In [1]: import numpy as np

In [2]: np.set_printoptions(precision=2, suppress=True, linewidth=120)

In [3]: rd = lambda a: np.round(a, 2) + 0

In [4]: X = np.loadtxt("a.csv", delimiter=",")

In [5]: print(X)
[[-0.3 -0.5  0.8 -1.  -0.3  1.4 -0.5]
 [ 0.3  1.1 -1.1  0.4  0.  -2.   1. ]
 [ 1.   0.3 -1.3 -0.1  1.8 -1.3 -1.8]
 [-0.7  0.1  0.8 -0.5  4.5 -1.8  0.1]
 [-0.6  0.7  1.6  0.5  0.  -1.  -0.3]
 [ 0.1  0.5  0.  -0.3  1.8 -0.7  0.6]
 [-1.2  0.  -0.4 -0.5 -3.9  0.9 -0.8]
 [ 0.9  0.9  0.9 -0.6  3.   0.6 -1.4]]

In [6]: rng = np.random.default_rng(814396)

In [7]: lab = rng.permutation(7)

In [8]: other = X[:, lab] * rng.choice([-1, 1], 7)

In [9]: print(other)
[[-1.4 -0.3  0.5 -1.  -0.8 -0.5  0.3]
 [ 2.   0.  -1.   0.4  1.1  1.1 -0.3]
 [ 1.3  1.8  1.8 -0.1  1.3  0.3 -1. ]
 [ 1.8  4.5 -0.1 -0.5 -0.8  0.1  0.7]
 [ 1.   0.   0.3  0.5 -1.6  0.7  0.6]
 [ 0.7  1.8 -0.6 -0.3 -0.   0.5 -0.1]
 [-0.9 -3.9  0.8 -0.5  0.4  0.   1.2]
 [-0.6  3.   1.4 -0.6 -0.9  0.9 -0.9]]

In [10]: U, _, VT = np.linalg.svd(X.T @ other)

In [11]: print(lab)
[5 4 6 3 2 1 0]

In [12]: hat = other @ np.linalg.solve(other.T @ other, other.T)

In [13]: print(rd(hat @ other[:, 2]))
[ 0.5 -1.   1.8 -0.1  0.3 -0.6  0.8  1.4]

In [14]: print(rd(np.linalg.eigvalsh(hat)))
[0. 1. 1. 1. 1. 1. 1. 1.]

In [15]: print(rd(np.diag(hat)))
[0.98 0.84 0.97 0.95 0.97 0.33 1.   0.96]

In [16]: print(rd(np.trace(hat)))
7.0

In [17]: def softmax(z):
    ...:     e = np.exp(z - z.max(axis=-1, keepdims=True))
    ...:     return e / e.sum(axis=-1, keepdims=True)
    ...: 

In [18]: print(rd(softmax(X).sum(axis=1)))
[1. 1. 1. 1. 1. 1. 1. 1.]

In [19]: print(rd(softmax(10 * X[4])))
[0. 0. 1. 0. 0. 0. 0.]

In [20]: scores = X @ X.T / np.sqrt(7)

In [21]: print(rd(softmax(scores)[4] @ X))
[-0.28  0.49  0.73 -0.04  1.3  -0.89 -0.24]

In [22]: print(softmax(scores).round(6).argmax(axis=1))
[0 1 2 3 4 3 6 7]

In [23]: print(rd(softmax(scores + np.triu(np.full(scores.shape, -np.inf), 1))))
[[1.   0.   0.   0.   0.   0.   0.   0.  ]
 [0.01 0.99 0.   0.   0.   0.   0.   0.  ]
 [0.01 0.04 0.95 0.   0.   0.   0.   0.  ]
 [0.   0.   0.   1.   0.   0.   0.   0.  ]
 [0.06 0.11 0.06 0.28 0.49 0.   0.   0.  ]
 [0.01 0.05 0.07 0.74 0.03 0.11 0.   0.  ]
 [0.   0.   0.   0.   0.   0.   1.   0.  ]
 [0.   0.   0.04 0.35 0.   0.02 0.   0.58]]

In [24]: other = np.c_[X[:, :2] @ np.array([[2, 2], [2, -1]]), np.array([-1, 0, 2, 1, 2, -1, 3, -1])]

In [25]: print(rd(other))
[[-1.6 -0.1 -1. ]
 [ 2.8 -0.5  0. ]
 [ 2.6  1.7  2. ]
 [-1.2 -1.5  1. ]
 [ 0.2 -1.9  2. ]
 [ 1.2 -0.3 -1. ]
 [-2.4 -2.4  3. ]
 [ 3.6  0.9 -1. ]]

In [26]: print(rd(np.linalg.lstsq(X, other[:, 0])[0]))
[2. 2. 0. 0. 0. 0. 0.]

In [27]: print(rd(np.linalg.norm(other - X @ np.linalg.lstsq(X, other)[0], axis=0)))
[0.   0.   0.11]

In [28]: M = np.load("dump.npy")

In [29]: print(M)
[[1.   0.7  0.49 0.34 0.24 0.17 0.12 0.08]
 [0.7  1.   0.7  0.49 0.34 0.24 0.17 0.12]
 [0.49 0.7  1.   0.7  0.49 0.34 0.24 0.17]
 [0.34 0.49 0.7  1.   0.7  0.49 0.34 0.24]
 [0.24 0.34 0.49 0.7  1.   0.7  0.49 0.34]
 [0.17 0.24 0.34 0.49 0.7  1.   0.7  0.49]
 [0.12 0.17 0.24 0.34 0.49 0.7  1.   0.7 ]
 [0.08 0.12 0.17 0.24 0.34 0.49 0.7  1.  ]]

In [30]: # symmetric

In [31]: evals, evecs = np.linalg.eigh(M)

In [32]: x = np.array([-2, 0, 0, 1, -2, 2, -1, -2])

In [33]: print((np.sign(evecs[:, -1].round(6)) == np.sign(evecs[0, -1].round(6))).astype(int))
[1 1 1 1 1 1 1 1]

In [34]: print(rd(np.abs(M).sum(axis=1).max()), rd(np.abs(evals).max()))
4.3 3.9

In [35]: print(rd(evecs * np.sqrt(evals) @ evecs.T))
[[0.91 0.35 0.19 0.11 0.07 0.04 0.03 0.02]
 [0.35 0.85 0.33 0.18 0.1  0.06 0.04 0.03]
 [0.19 0.33 0.84 0.32 0.17 0.1  0.06 0.04]
 [0.11 0.18 0.32 0.84 0.32 0.17 0.1  0.07]
 [0.07 0.1  0.17 0.32 0.84 0.32 0.18 0.11]
 [0.04 0.06 0.1  0.17 0.32 0.84 0.33 0.19]
 [0.03 0.04 0.06 0.1  0.18 0.33 0.85 0.35]
 [0.02 0.03 0.04 0.07 0.11 0.19 0.35 0.91]]

In [36]: print(x @ M @ x)
11.0

In [37]: print(rd(evecs * np.abs(evals) @ evecs.T))
[[1.   0.7  0.49 0.34 0.24 0.17 0.12 0.08]
 [0.7  1.   0.7  0.49 0.34 0.24 0.17 0.12]
 [0.49 0.7  1.   0.7  0.49 0.34 0.24 0.17]
 [0.34 0.49 0.7  1.   0.7  0.49 0.34 0.24]
 [0.24 0.34 0.49 0.7  1.   0.7  0.49 0.34]
 [0.17 0.24 0.34 0.49 0.7  1.   0.7  0.49]
 [0.12 0.17 0.24 0.34 0.49 0.7  1.   0.7 ]
 [0.08 0.12 0.17 0.24 0.34 0.49 0.7  1.  ]]

In [38]: print(rd(np.linalg.eigvalsh(M[1:, 1:])))
[0.19 0.21 0.27 0.41 0.71 1.53 3.68]

In [39]: print(rd(x @ M @ x / (x @ x)), rd(evals[0]), rd(evals[-1]))
0.61 0.19 3.9
